In [1]: import numpy as np

In [2]: np.set_printoptions(precision=2, suppress=True, linewidth=100, floatmode="fixed")

In [3]: K = np.load("w.npy")

In [4]: print(K)
[[ 1 -2  4 -8]
 [ 1 -1  1 -1]
 [ 1  0  0  0]
 [ 1  1  1  1]
 [ 1  2  4  8]
 [ 1  3  9 27]
 [ 1  4 16 64]]

In [5]: print(round(float(np.linalg.norm(K, 2) / np.linalg.norm(K)), 2))
0.99

In [6]: print(np.argsort(-np.linalg.norm(K, axis=0).round(6), kind="stable")[:3])
[3 2 1]

In [7]: print(np.linalg.cond(K) > 100)
False

In [8]: print(np.abs(np.linalg.svd(K)[2][-1]))
[0.93 0.23 0.26 0.07]

In [9]: print([round(float(x), 2) for x in np.linalg.svd(K, compute_uv=False)[:3]])
[72.88, 6.9, 2.67]

In [10]: print(round(float(np.linalg.norm(K, "nuc")), 2))
83.85

In [11]: print(np.round(np.linalg.norm(K, 2), 2))
72.88

In [12]: print(K[3] @ K[6])
85

In [13]: print(round(np.linalg.norm(K[3], 1), 2), np.round(np.linalg.norm(K[3], np.inf), 2))
4.0 1.0

In [14]: hat = K @ np.linalg.solve(K.T @ K, K.T)

In [15]: print(hat)
[[ 0.93  0.19 -0.10 -0.10  0.02  0.10 -0.05]
 [ 0.19  0.45  0.38  0.14 -0.10 -0.17  0.10]
 [-0.10  0.38  0.45  0.29  0.05 -0.10  0.02]
 [-0.10  0.14  0.29  0.33  0.29  0.14 -0.10]
 [ 0.02 -0.10  0.05  0.29  0.45  0.38 -0.10]
 [ 0.10 -0.17 -0.10  0.14  0.38  0.45  0.19]
 [-0.05  0.10  0.02 -0.10 -0.10  0.19  0.93]]

In [16]: print(np.trace(hat))
4.0

In [17]: print(np.round(np.linalg.eigvalsh(hat), 2) + 0)
[0.00 0.00 0.00 1.00 1.00 1.00 1.00]

In [18]: out = np.c_[K[:, :2] @ np.array([[-8, 2], [4, 9]]), np.array([6, 8, 7, 9, 6, 2, 0])]

In [19]: print(out)
[[-16 -16   6]
 [-12  -7   8]
 [ -8   2   7]
 [ -4  11   9]
 [  0  20   6]
 [  4  29   2]
 [  8  38   0]]

In [20]: print(np.linalg.matrix_rank(out))
3

In [21]: print(np.linalg.matrix_rank(np.c_[K, out]))
5

In [22]: print(np.round(np.linalg.norm(out - K @ np.linalg.lstsq(K, out)[0], axis=0), 2) + 0)
[0.00 0.00 2.26]

In [23]: out = K / np.sqrt((K ** 2).mean(axis=1, keepdims=True))

In [24]: print(np.linalg.norm(out, axis=1))
[2.00 2.00 2.00 2.00 2.00 2.00 2.00]

In [25]: print(np.linalg.matrix_rank(K - K.mean(axis=1, keepdims=True)))
3

In [26]: print(K - K.mean(axis=1, keepdims=True))
[[  2.25  -0.75   5.25  -6.75]
 [  1.00  -1.00   1.00  -1.00]
 [  0.75  -0.25  -0.25  -0.25]
 [  0.00   0.00   0.00   0.00]
 [ -2.75  -1.75   0.25   4.25]
 [ -9.00  -7.00  -1.00  17.00]
 [-20.25 -17.25  -5.25  42.75]]

In [27]: print(np.linalg.matrix_rank(out) == np.linalg.matrix_rank(K))
True

In [28]: print(out[1])
[ 1.00 -1.00  1.00 -1.00]

In [29]: m1 = np.array([[-1.0, 1.0, 1.0, 1.0, 1.0],
    ...:     [1.0, -1.0, 1.0, 1.0, 1.0],
    ...:     [1.0, 1.0, -1.0, 1.0, 1.0],
    ...:     [1.0, 1.0, 1.0, -1.0, 1.0],
    ...:     [1.0, 1.0, 1.0, 1.0, -1.0]])

In [30]: print(np.round(np.linalg.eigvals(m1).sum().real, 2))
-5.0

In [31]: print(np.linalg.eigvals(m1))
[-2.00  3.00 -2.00 -2.00 -2.00]

In [32]: print(np.round(np.linalg.det(m1[::-1]), 2))
48.0

In [33]: print(np.einsum("ii->", m1))
-5.0

In [34]: u, g = m1[0], m1[2]

In [35]: print(u @ g)
1.0

In [36]: print(u @ u)
5.0

In [37]: pr = (u @ g) / (u @ u) * u

In [38]: print(round(float((g - pr) @ u), 2))
0.0

In [39]: print(np.round(np.linalg.norm(u + g) ** 2 + np.linalg.norm(u - g) ** 2, 2))
20.0

In [40]: print(np.linalg.matrix_rank(np.outer(u, g)))
1

In [41]: vec = np.array([-2, -2, -2, -2, 2])

In [42]: target = m1 @ vec

In [43]: print(target)
[ -2.00  -2.00  -2.00  -2.00 -10.00]

In [44]: print(np.linalg.solve(m1, target + m1[:, 3]))
[-2.00 -2.00 -2.00 -1.00  2.00]

In [45]: W0 = np.load("sample11.npy")

In [46]: print(W0)
[[ 14.77   0.05  -5.34]
 [ -1.57  33.80  -9.79]
 [  7.93  13.04  -6.40]
 [ -2.64  15.77   4.28]
 [-10.48  17.62  12.33]
 [  2.59  -2.65  11.11]
 [  5.98   5.26   1.45]
 [ -0.52  11.33   4.90]
 [  1.06   8.38   5.11]
 [  3.90  -1.06   8.42]
 [ 14.13  11.84 -12.95]
 [  7.98  -7.03   7.79]
 [  5.93  17.09  -6.89]
 [  0.77   5.19   7.72]
 [  1.30   5.72   6.72]
 [ -0.19   0.20  12.41]
 [ -3.89  24.98  -0.77]
 [-11.90  10.47  19.10]
 [  7.60   5.47  -0.63]
 [ -6.79  11.15  12.52]
 [  6.99   4.65   0.69]
 [-13.33  14.77  17.75]
 [ 14.19  -1.25  -3.73]
 [  5.93  -4.00   8.08]
 [  5.62  10.13  -1.57]]

In [47]: print(np.round(W0[14] @ W0[17], 2))
172.77

In [48]: print(round(np.linalg.norm(W0) ** 2 / np.linalg.norm(W0, 2) ** 2, 2))
1.86

In [49]: print(round(float(np.linalg.norm(W0, "nuc")), 2))
143.28

In [50]: print(np.round(np.linalg.norm(W0[14] - W0[17]), 2))
18.71

In [51]: print(np.linalg.norm(W0, axis=1).argmax())
1

In [52]: print(round(np.linalg.norm(W0[14], 1), 2), round(np.linalg.norm(W0[14], np.inf), 2))
13.74 6.72

In [53]: print(round(np.linalg.norm(W0, 2), 2))
63.35

In [54]: print(round(np.linalg.norm(W0, 1), 2), round(np.linalg.norm(W0, np.inf), 2))
242.9 45.85

In [55]: print(np.linalg.norm(W0, axis=0))
[38.93 62.41 45.13]

In [56]: out = np.c_[W0[:, :1] @ np.array([[1]]), np.array([1, 4, 8, 5, 2, 5, 8, 1, 6, 5, 0, 0, 5, 7, 3, 2, 3, 2, 3, 2, 8, 3, 3, 5, 8])]

In [57]: print(out)
[[ 14.77   1.00]
 [ -1.57   4.00]
 [  7.93   8.00]
 [ -2.64   5.00]
 [-10.48   2.00]
 [  2.59   5.00]
 [  5.98   8.00]
 [ -0.52   1.00]
 [  1.06   6.00]
 [  3.90   5.00]
 [ 14.13   0.00]
 [  7.98   0.00]
 [  5.93   5.00]
 [  0.77   7.00]
 [  1.30   3.00]
 [ -0.19   2.00]
 [ -3.89   3.00]
 [-11.90   2.00]
 [  7.60   3.00]
 [ -6.79   2.00]
 [  6.99   8.00]
 [-13.33   3.00]
 [ 14.19   3.00]
 [  5.93   5.00]
 [  5.62   8.00]]

In [58]: print(np.linalg.matrix_rank(np.c_[W0, out]))
4

In [59]: print(out.sum(axis=0))
[55.36 99.00]

In [60]: print(np.linalg.matrix_rank(out))
2

In [61]: print(np.round(np.linalg.norm(out), 2))
45.39

In [62]: hat = W0 @ np.linalg.solve(W0.T @ W0, W0.T)

In [63]: print(np.diag(hat))
[0.15 0.37 0.10 0.07 0.16 0.11 0.05 0.05 0.04 0.09 0.21 0.15 0.12 0.05 0.05 0.10 0.17 0.21 0.06
 0.10 0.06 0.22 0.15 0.11 0.06]

In [64]: M = np.array([[0, 1, 1, 0], [1, 0, 0, 1], [1, 0, 0, 1], [0, 1, 1, 0]])

In [65]: rng = np.random.default_rng(46492)

In [66]: labels = rng.permutation(4)

In [67]: print(labels)
[2 3 0 1]

In [68]: out = M[labels][:, labels]

In [69]: print(np.trace(out))
0

In [70]: print(np.diag(out))
[0 0 0 0]

In [71]: print(np.round(np.sort(np.abs(np.linalg.eigvals(out))), 2) + 0)
[0.00 0.00 2.00 2.00]

In [72]: print(np.allclose(out, M))
True

In [73]: t = np.radians(120)

In [74]: R = np.eye(4)

In [75]: R[1, 1] = R[3, 3] = np.cos(t)

In [76]: R[1, 3], R[3, 1] = -np.sin(t), np.sin(t)

In [77]: print(R)
[[ 1.00  0.00  0.00  0.00]
 [ 0.00 -0.50  0.00 -0.87]
 [ 0.00  0.00  1.00  0.00]
 [ 0.00  0.87  0.00 -0.50]]

In [78]: out = M @ R.T

In [79]: print(np.round(np.linalg.svd(M, compute_uv=False), 2) + 0, np.round(np.linalg.svd(out, compute_uv=False), 2) + 0)
[2.00 2.00 0.00 0.00] [2.00 2.00 0.00 0.00]

In [80]: print(np.abs(out - M).max(axis=0))
[0.00 1.50 0.00 1.50]

In [81]: print(round(float(np.linalg.det(R)), 2), round(np.trace(R), 2))
1.0 1.0

In [82]: print(np.allclose(M @ M.T, out @ out.T))
True

In [83]: print(out)
[[ 0.00 -0.50  1.00  0.87]
 [ 1.00 -0.87  0.00 -0.50]
 [ 1.00 -0.87  0.00 -0.50]
 [ 0.00 -0.50  1.00  0.87]]

In [84]: feats = np.load("x.npy")

In [85]: print(feats)
[[10  2  0  0 13]
 [ 0  2  4  0  0]
 [ 0  2  6  0  0]
 [ 0  2  0  0  0]
 [25  2  0  0 28]
 [ 0  2  4  0  0]
 [ 0  2  8  0  0]
 [ 0  2  3  0  0]
 [ 0  2  6  0  0]
 [ 4  2  0  0  7]
 [ 0  2  8  0  0]
 [ 0  2  0  0  1]
 [ 0  2  3  0  0]
 [ 0  2  0  0  0]
 [ 0  2  1  0  0]
 [22  2  0  0 25]
 [ 1  2  0  0  4]
 [ 0  2  3  0  0]
 [ 1  2  0  0  4]
 [ 0  2  0  0  0]
 [16  2  0  0 19]
 [ 1  2  0  0  4]
 [ 0  2  2  0  0]
 [ 0  2  4  0  0]
 [13  2  0  0 16]
 [16  2  0  0 19]
 [ 1  2  0  0  4]
 [ 0  2  2  0  0]
 [16  2  0  0 19]
 [10  2  0  0 13]
 [ 0  2  3  0  0]
 [ 1  2  0  0  4]]

In [86]: vec = np.array([-2, 1, 0, 0, 1])

In [87]: print(feats @ np.eye(5)[4])
[13.00  0.00  0.00  0.00 28.00  0.00  0.00  0.00  0.00  7.00  0.00  1.00  0.00  0.00  0.00 25.00
  4.00  0.00  4.00  0.00 19.00  4.00  0.00  0.00 16.00 19.00  4.00  0.00 19.00 13.00  0.00  4.00]

In [88]: print((feats * vec).sum(axis=1))
[ -5   2   2   2 -20   2   2   2   2   1   2   3   2   2   2 -17   4   2   4   2 -11   4   2   2
  -8 -11   4   2 -11  -5   2   4]

In [89]: print(np.linalg.norm(feats @ vec) <= np.linalg.norm(feats, 2) * np.linalg.norm(vec) + 1e-9)
True

In [90]: print(feats @ (2 * vec))
[-10   4   4   4 -40   4   4   4   4   2   4   6   4   4   4 -34   8   4   8   4 -22   8   4   4
 -16 -22   8   4 -22 -10   4   8]

In [91]: print(feats @ np.ones(5))
[25.00  6.00  8.00  2.00 55.00  6.00 10.00  5.00  8.00 13.00 10.00  3.00  5.00  2.00  3.00 49.00
  7.00  5.00  7.00  2.00 37.00  7.00  4.00  6.00 31.00 37.00  7.00  4.00 37.00 25.00  5.00  7.00]

In [92]: print(np.abs(np.diag(np.linalg.qr(feats)[1])) > 1e-9)
[ True  True  True False  True]

In [93]: u = np.array([6, 6, 8])

In [94]: print(np.polyval(u, feats[7]))
[ 8 44 80  8  8]

In [95]: print(np.cross(feats[7, :3], feats[21, :3]))
[-6  3 -2]

In [96]: X = np.loadtxt("out7.csv", delimiter=",")

In [97]: print(X)
[[ 2.39  2.86 -4.20 -2.85 -1.84 -2.16 -0.96 -1.45 -4.28  1.78  0.28]
 [ 1.92 -0.14  1.39  0.10  1.41  0.87  1.65 -0.94  2.05 -0.31  1.50]
 [ 0.10 -0.39  0.65  0.24 -0.09  0.33 -0.79 -0.64  0.05 -0.99  0.20]
 [ 2.76  3.22 -2.30 -2.37 -0.72 -2.36  1.74  0.47 -0.34  0.26  0.90]]

In [98]: u = np.array([7, 9, 6])

In [99]: print(np.polyval(u, X[2]))
[ 6.97  3.55 14.81  8.56  5.25  9.73  3.26  3.11  6.47  3.95  8.08]

In [100]: def softmax(z):
     ...:     e = np.exp(z - z.max(axis=-1, keepdims=True))
     ...:     return e / e.sum(axis=-1, keepdims=True)
     ...: 

In [101]: print(np.round(softmax(X[3]), 2) + 0)
[0.30 0.47 0.00 0.00 0.01 0.00 0.11 0.03 0.01 0.02 0.05]

In [102]: print(np.round(softmax(X[3] + -2), 2) + 0)
[0.30 0.47 0.00 0.00 0.01 0.00 0.11 0.03 0.01 0.02 0.05]

In [103]: scores = X @ X.T / np.sqrt(11)

In [104]: print(softmax(scores).round(6).argmax(axis=1))
[0 1 2 3]

In [105]: W = np.array([[1, 2, 2, 2],
     ...:     [1, 2, 1, 0],
     ...:     [0, 2, 0, 2],
     ...:     [2, 2, 1, 0],
     ...:     [0, 1, 1, 1],
     ...:     [2, 1, 1, 1],
     ...:     [1, 2, 2, 2],
     ...:     [1, 1, 1, 0],
     ...:     [0, 2, 1, 2],
     ...:     [2, 0, 2, 1],
     ...:     [1, 1, 1, 1]])

In [106]: coef = np.array([2, 5, 2, 3])

In [107]: hid = np.maximum(X @ W + coef, 0)

In [108]: print(hid)
[[ 0.00  0.00  0.00  0.00]
 [ 7.31 21.78 13.37 20.49]
 [ 0.00  4.52  0.00  2.47]
 [ 2.15  8.71 10.32  4.80]]

In [109]: print((hid > 0).astype(int))
[[0 0 0 0]
 [1 1 1 1]
 [0 1 0 1]
 [1 1 1 1]]

In [110]: Z = np.array([[-2, 0, -1], [3, 2, 1], [-1, -2, 2], [2, 1, 1]])

In [111]: print(hid @ Z)
[[ 0.00  0.00  0.00]
 [78.33 37.31 61.70]
 [18.50 11.51  6.99]
 [21.11  1.58 32.00]]

In [112]: print(W @ Z)
[[ 6  2  7]
 [ 3  2  3]
 [10  6  4]
 [ 1  2  2]
 [ 4  1  4]
 [ 0  1  2]
 [ 6  2  7]
 [ 0  0  2]
 [ 9  4  6]
 [-4 -3  3]
 [ 2  1  3]]

In [113]: print(np.linalg.matrix_power(hid, 4))
[[     0.00      0.00      0.00      0.00]
 [207000.71 729727.98 497600.98 595656.26]
 [ 35408.65 124929.86  85021.89 101985.38]
 [ 79701.49 281454.86 191759.09 229546.76]]

In [114]: print((hid - hid.T) / 2)
[[ 0.00 -3.65  0.00 -1.08]
 [ 3.65  0.00  4.42  5.89]
 [ 0.00 -4.42  0.00 -3.93]
 [ 1.08 -5.89  3.93  0.00]]

In [115]: print(np.sort(np.abs(np.linalg.eigvals(hid))))
[ 0.00  3.53  3.53 31.97]

In [116]: print(round(np.abs(np.linalg.eigvals(hid)).max(), 2))
31.97

In [117]: print(np.round(np.trace(hid), 2))
26.58

In [118]: cov = X.T @ X

In [119]: print(np.allclose(cov, cov.T))
True

In [120]: print(round(float(np.trace(cov)), 2), np.round((X ** 2).sum(), 2))
132.88 132.88

In [121]: F = np.load("case1.npy")

In [122]: print(F)
[[ -0.10  -0.50   1.60  -0.40  -0.10   0.80  -3.00   1.00   0.40]
 [ -1.50   0.10  -0.60   0.60   0.50  -0.20   1.20  -0.40  -0.20]
 [  0.00  -0.20  -0.70  -0.70  -0.20   0.20  -0.30   1.00  -1.60]
 [  0.00  -1.90   0.90  -0.10  -0.70  -0.90   0.40  -0.20   0.90]
 [ -0.50  -1.00   1.70  -0.70   0.80  -0.10   0.00   0.40   1.20]
 [ -0.20   0.60   0.40   0.00  -1.40  -0.60   0.00  -0.30  -1.00]
 [ -7.00  18.00   1.00 -13.00  13.00   7.00  -7.00  -8.00 -18.00]
 [ -0.60  -0.80   0.90  -0.80   1.50   0.90   0.60  -0.10   0.40]
 [  0.70   0.10  -0.10   0.10   0.50  -1.90  -0.80   0.70  -0.60]
 [  1.40  -1.20  -0.80  -0.70  -0.50  -0.50   0.60  -0.60   0.30]
 [  1.10   0.80   1.90  -0.20   3.20   1.10  -0.90  -0.40   0.40]
 [  0.50   1.50   0.60  -0.60  -0.30  -0.70   2.30  -0.70   1.70]
 [  0.10  -0.80  -1.00   1.20  -0.70   0.70  -0.20  -0.30   1.40]
 [ -0.50  -0.20   0.80  -0.20  -0.50   1.60  -0.70  -1.20  -0.40]
 [ -1.30  -0.40   0.10   1.10  -1.00   0.30   1.50   0.60  -1.60]
 [  0.40   0.10   0.00   0.70   0.10   1.40   0.60   0.00   0.10]
 [  0.00   0.90   0.00  -0.90  -0.10   0.50  -1.40   0.20   0.60]
 [ -0.40  -1.10  -0.10   0.20  -1.10  -2.00  -0.70   1.50  -0.40]
 [ -0.90   1.80  -0.20   1.40   0.00  -1.20   0.90   0.20   0.00]
 [  0.80  -0.70   1.60   0.40   0.10  -0.10   0.20   1.20   0.80]
 [ -0.90   0.00   0.40  -1.20  -1.40   0.70  -1.00   0.30   1.50]
 [  0.40   0.20  -1.50  -0.90   1.80  -0.20   0.60  -1.80  -0.30]
 [  0.10   2.10  -1.50  -1.00  -1.60  -0.30   1.00  -0.30   0.60]
 [  0.50   0.60  -0.30   1.80  -1.10  -1.70   0.20  -0.50   0.20]
 [ -0.80  -1.90   0.60   0.50  -0.60   2.00   0.90   0.50  -0.60]
 [  0.50   0.00   0.00  -1.70   0.20  -3.30  -0.10  -2.60   0.90]
 [ -1.20  -2.30  -0.40   0.60   0.60  -0.50  -0.40   0.40   0.90]
 [  0.80  -0.80  -0.20  -0.50   0.00  -0.70  -0.40   2.70   2.10]
 [  0.60  -0.70   0.00  -0.40  -2.20  -0.60   0.90   1.20   0.60]
 [ -0.90  -0.80  -0.50   0.60   0.10   0.20  -1.60  -1.60  -0.30]
 [ -1.20   1.70  -1.30  -0.90   1.70  -0.20   0.50   0.10   0.50]
 [  0.10  -1.20  -0.20   0.10   0.60  -0.10   0.20   0.80  -0.30]
 [  0.10   2.90   2.10  -0.60  -0.10   1.00  -1.00  -1.50  -1.20]
 [  0.00   0.30   0.90   1.70  -0.60  -0.90  -1.20  -1.00  -0.70]]

In [123]: cen = (F - F.mean(axis=0)) / F.std(axis=0)

In [124]: print(np.argwhere(np.abs(cen) > 2))
[[ 6  0]
 [ 6  1]
 [ 6  3]
 [ 6  4]
 [ 6  5]
 [ 6  6]
 [ 6  7]
 [ 6  8]
 [25  5]
 [32  2]]

In [125]: print(cen.std(axis=0))
[1.00 1.00 1.00 1.00 1.00 1.00 1.00 1.00 1.00]

In [126]: coef = np.linalg.lstsq(np.delete(cen, 2, axis=1), cen[:, 2])[0]

In [127]: print(coef)
[ 0.32  0.05  0.20  0.13  0.41 -0.43  0.04  0.16]
